% python3 -q
>>> import numpy as np
>>> np.set_printoptions(precision=3, suppress=True, linewidth=100)
>>> def tidy(a):
...     return np.round(a, 3) + 0
... 
>>> A = np.loadtxt("a.csv", delimiter=",")
>>> A
array([[-3.,  0.,  0.,  0.,  0.,  0.,  0.,  0.,  0.,  0.,  0.,  0.],
       [-5., -7.,  0.,  0.,  0.,  0.,  0.,  0.,  0.,  0.,  0.,  0.],
       [-5.,  4., -6.,  0.,  0.,  0.,  0.,  0.,  0.,  0.,  0.,  0.],
       [ 4., -4.,  1., -4.,  0.,  0.,  0.,  0.,  0.,  0.,  0.,  0.],
       [ 0., -4., -8.,  7.,  9.,  0.,  0.,  0.,  0.,  0.,  0.,  0.],
       [ 9.,  6.,  1., -9., -6.,  0.,  0.,  0.,  0.,  0.,  0.,  0.],
       [ 5.,  6.,  4., -6.,  6., -5., -4.,  0.,  0.,  0.,  0.,  0.],
       [-9.,  7.,  0.,  4., -3.,  6., -6.,  7.,  0.,  0.,  0.,  0.],
       [-8.,  4., -4., -9., -7.,  0.,  7.,  8., -7.,  0.,  0.,  0.],
       [ 3.,  2.,  8.,  9., -8.,  3., -3., -9., -9., -4.,  0.,  0.],
       [ 6.,  8.,  1.,  7.,  2.,  8., -4., -3.,  4., -9., -4.,  0.],
       [ 1.,  9., -2., -2., -1.,  1.,  2., -7.,  9., -9., -9., -2.]])
>>> # triangular: eigenvalues sit on the diagonal
>>> rank = np.linalg.matrix_rank(A)
>>> rank
np.int64(11)
>>> ns = np.linalg.svd(A)[2][rank:].T
>>> tidy(A @ ns)
array([[0.],
       [0.],
       [0.],
       [0.],
       [0.],
       [0.],
       [0.],
       [0.],
       [0.],
       [0.],
       [0.],
       [0.]])
>>> np.allclose(A @ ns, 0)
True
>>> np.linalg.matrix_rank(A.T @ A), np.linalg.matrix_rank(A @ A.T)
(np.int64(11), np.int64(11))
>>> [round(float(x), 3) for x in np.linalg.svd(A, compute_uv=False)[:3]]
[28.187, 23.535, 21.598]
>>> np.linalg.cond(A) > 100
np.True_
